$ python -q
>>> import numpy as np
>>> np.set_printoptions(precision=2, suppress=True, linewidth=120, sign=" ")
>>> X = np.loadtxt("arr.csv", delimiter=",")
>>> print(X)
[[-7. -2. -2.]
 [ 0.  0.  0.]
 [ 0.  0.  0.]
 [ 7.  4.  1.]
 [ 0.  0.  0.]
 [ 0.  0.  0.]
 [ 0.  0.  0.]
 [ 7.  4.  1.]
 [ 7.  4.  1.]
 [ 0.  0.  0.]
 [ 0.  0.  0.]
 [ 7.  4.  1.]
 [-7. -2. -2.]
 [-7. -2. -2.]
 [ 4. 10. -6.]
 [ 0.  0.  0.]
 [ 0.  2. -1.]
 [-3.  8. -8.]
 [ 0.  2. -1.]
 [ 7.  4.  1.]
 [ 0.  0.  0.]
 [ 0.  0.  0.]
 [ 7.  4.  1.]
 [ 0.  0.  0.]
 [ 0.  2. -1.]
 [ 0.  0.  0.]
 [ 4. 10. -6.]
 [ 0.  0.  0.]
 [ 0.  0.  0.]
 [ 0.  2. -1.]
 [ 7.  4.  1.]
 [ 4. 10. -6.]
 [-3.  6. -7.]
 [ 0.  0.  0.]
 [ 0.  0.  0.]
 [ 0.  0.  0.]
 [ 0.  0.  0.]
 [ 0.  0.  0.]
 [-7. -2. -2.]
 [ 0.  0.  0.]
 [-3.  6. -7.]
 [ 0.  0.  0.]
 [ 0.  0.  0.]]
>>> Xs = X - X.mean(axis=0)
>>> evecs = np.linalg.svd(Xs)[2][:2]
>>> other = Xs - Xs @ evecs.T @ evecs
>>> print(np.diag(evecs.T @ evecs))
[ 0.83  0.66  0.51]
>>> print(other.std(axis=0))
[ 0.07  0.1   0.11]
>>> z = X[:, 0] > np.median(X[:, 0])
>>> f = X[z].mean(axis=0) - X[~z].mean(axis=0)
>>> print(((X - X.mean(axis=0)) @ f > 0).astype(int))
[ 0  0  0  1  0  0  0  1  1  0  0  1  0  0  1  0  0  1  0  1  0  0  1  0  0  0  1  0  0  0  1  1  0  0  0  0  0  0  0
  0  0  0  0]
>>> print(f)
[ 7.22  5.19 -0.07]
>>> print(z.astype(int))
[ 0  0  0  1  0  0  0  1  1  0  0  1  0  0  1  0  0  0  0  1  0  0  1  0  0  0  1  0  0  0  1  1  0  0  0  0  0  0  0
  0  0  0  0]
>>> other = np.c_[X[:, :1] @ np.array([[-3]]), np.array([-2, 0, 2, -1, -5, -4, 1, 4, -1, 2, -4, -3, -5, 1, 2, -4, 0, 5, -2, 1, 5, 2, -4, 1, 0, -4, 3, 3, -2, -5, 1, 2, 4, 1, -3, 1, -2, 0, -1, 0, 0, 5, 1])]
>>> print(other)
[[ 21.  -2.]
 [  0.   0.]
 [  0.   2.]
 [-21.  -1.]
 [  0.  -5.]
 [  0.  -4.]
 [  0.   1.]
 [-21.   4.]
 [-21.  -1.]
 [  0.   2.]
 [  0.  -4.]
 [-21.  -3.]
 [ 21.  -5.]
 [ 21.   1.]
 [-12.   2.]
 [  0.  -4.]
 [  0.   0.]
 [  9.   5.]
 [  0.  -2.]
 [-21.   1.]
 [  0.   5.]
 [  0.   2.]
 [-21.  -4.]
 [  0.   1.]
 [  0.   0.]
 [  0.  -4.]
 [-12.   3.]
 [  0.   3.]
 [  0.  -2.]
 [  0.  -5.]
 [-21.   1.]
 [-12.   2.]
 [  9.   4.]
 [  0.   1.]
 [  0.  -3.]
 [  0.   1.]
 [  0.  -2.]
 [  0.   0.]
 [ 21.  -1.]
 [  0.   0.]
 [  9.   0.]
 [  0.   5.]
 [  0.   1.]]
>>> print(np.linalg.norm(np.linalg.qr(X)[0].T @ other, axis=0) ** 2 / ((other ** 2).sum(axis=0) + 1e-12))
[ 1.    0.17]
>>> print(np.round(np.linalg.norm(other - X @ np.linalg.lstsq(X, other)[0], axis=0), 2) + 0)
[  0.    16.91]
>>> print(np.linalg.matrix_rank(other))
2
>>> def softmax(z):
...     e = np.exp(z - z.max(axis=-1, keepdims=True))
...     return e / e.sum(axis=-1, keepdims=True)
... 
>>> print(softmax(X[20]))
[ 0.33  0.33  0.33]
>>> print(softmax(X).sum(axis=1))
[ 1.  1.  1.  1.  1.  1.  1.  1.  1.  1.  1.  1.  1.  1.  1.  1.  1.  1.  1.  1.  1.  1.  1.  1.  1.  1.  1.  1.  1.
  1.  1.  1.  1.  1.  1.  1.  1.  1.  1.  1.  1.  1.  1.]
>>> att = X @ X.T / np.sqrt(3)
>>> print(softmax(att).round(6).argmax(axis=1))
[  0   0   0   3   0   0   0   3   3   0   0   3   0   0  14   0  14  17  14   3   0   0   3   0  14   0  14   0   0
  14   3  14  17   0   0   0   0   0   0   0  17   0   0]
>>> m1 = np.loadtxt("mat.csv", delimiter=",")
>>> print(m1)
[[13.  6. -5.  9.]
 [ 6.  4. -6.  6.]
 [-5. -6. 13. -9.]
 [ 9.  6. -9.  9.]]
>>> Uu, sig, VT = np.linalg.svd(m1)
>>> print(sig.round(2) + 0)
[ 31.   8.   0.   0.]
>>> print(np.argmax(sig[:-1] / (sig[1:] + 1e-6)) + 1)
2
>>> other = Uu[:, :2] @ np.diag(sig[:2]) @ VT[:2]
>>> print(np.round(np.abs(m1 - other).max(), 2))
0.0
>>> print(round(float(np.linalg.norm(m1 - other) / np.linalg.norm(m1)), 2))
0.0
>>> print(other)
[[13.  6. -5.  9.]
 [ 6.  4. -6.  6.]
 [-5. -6. 13. -9.]
 [ 9.  6. -9.  9.]]
>>> print(np.round(np.linalg.norm(m1 - other, 2), 2), round(float(sig[2]), 2))
0.0 0.0
